In [1]: import numpy as np

In [2]: from numpy import linalg as LA

In [3]: np.set_printoptions(precision=4, suppress=True, linewidth=140)

In [4]: feats = np.loadtxt("w.csv", delimiter=",")

In [5]: feats
Out[5]: 
array([[ -7.4889,  -4.4994, -11.4193,  -2.6106,  11.8615,  -5.4114],
       [ -5.6552,  -2.654 ,  -9.0391,  -2.6256,   9.0462,  -4.1457],
       [ -1.3711,   0.8003,  -3.4915,  -2.1132,   2.5567,  -1.2475],
       [ -0.8948,   1.0513,  -2.8594,  -1.964 ,   1.8422,  -0.9299],
       [ -0.5291,   1.2076,  -2.3644,  -1.8218,   1.2933,  -0.6859],
       [ -0.1213,   1.3282,  -1.7935,  -1.6207,   0.6792,  -0.4124],
       [  0.2774,   1.3523,  -1.1916,  -1.3453,   0.0709,  -0.1397],
       [  0.6158,   0.7338,  -0.1613,  -0.4815,  -0.5846,   0.1845],
       [  0.4444,   0.4173,  -0.0464,  -0.2457,  -0.4382,   0.144 ],
       [  0.3194,   0.2682,  -0.0185,  -0.1499,  -0.3176,   0.1053],
       [  0.2036,   0.1564,  -0.0062,  -0.0838,  -0.2032,   0.0676],
       [ -0.539 ,  -0.2525,  -0.0168,   0.1037,   0.5352,  -0.1771],
       [ -0.7114,  -0.2959,  -0.024 ,   0.112 ,   0.7034,  -0.2318],
       [ -1.2526,  -0.336 ,  -0.037 ,   0.0801,   1.2186,  -0.3949],
       [ -2.7871,   0.2524,   0.0946,  -0.3929,   2.5462,  -0.7684],
       [ -5.3719,   3.7252,   1.2678,  -2.3916,   4.174 ,  -0.9921],
       [ -8.8251,  16.9039,   6.8388,  -8.8919,   3.9727,   0.2933],
       [ -9.0229,  18.2919,   7.4686,  -9.5424,   3.7795,   0.4879],
       [ -9.1385,  19.1657,   7.8678,  -9.9499,   3.6485,   0.6138]])

In [6]: Ac = feats - feats.mean(axis=0)

In [7]: V = LA.svd(Ac)[2][:3]

In [8]: M2 = Ac - Ac @ V.T @ V

In [9]: round(float(LA.norm(M2) / LA.norm(Ac)), 4)
Out[9]: 0.0

In [10]: np.diag(V.T @ V)
Out[10]: array([0.5573, 0.7205, 0.8064, 0.3672, 0.4723, 0.0764])

In [11]: np.round(M2.std(axis=0), 4) + 0
Out[11]: array([0., 0., 0., 0., 0., 0.])

In [12]: (Ac @ V.T).std(axis=0)
Out[12]: array([8.7017, 4.9126, 1.2478])

In [13]: K = np.loadtxt("dump.csv", delimiter=",")

In [14]: K
Out[14]: 
array([[ 1.5194, -1.3901,  0.4064, -0.659 , -0.609 ,  2.6097, -0.1062, -0.1818],
       [-2.253 ,  0.8536, -1.6811,  1.3961,  1.3102,  0.9631, -1.6882, -0.5633],
       [ 1.6184,  2.6417,  0.3664, -0.8655,  0.327 ,  0.1264, -1.0469, -0.0262],
       [ 2.2531,  0.2843, -0.3145,  3.3165, -2.1145, -0.7185, -0.4644, -0.2042],
       [ 2.3737, -0.9564, -1.0962,  0.9214,  2.5608, -1.3594, -0.3331, -0.5457],
       [ 0.4818, -1.8958, -0.8724, -1.5952, -1.0665, -0.7585, -2.5307,  0.3088]])

In [15]: u = np.array([1, 2, 0])

In [16]: np.convolve(K[1], u)
Out[16]: array([-2.253 , -3.6524,  0.0261, -1.9661,  4.1024,  3.5835,  0.238 , -3.9397, -1.1266,  0.    ])

In [17]: np.cross(K[1, :3], K[3, :3])
Out[17]: array([ 0.2095, -4.4963, -2.5638])

In [18]: np.polyval(u, K[1])
Out[18]: array([ 0.57  ,  2.4358, -0.5361,  4.7413,  4.337 ,  2.8538, -0.5264, -0.8093])
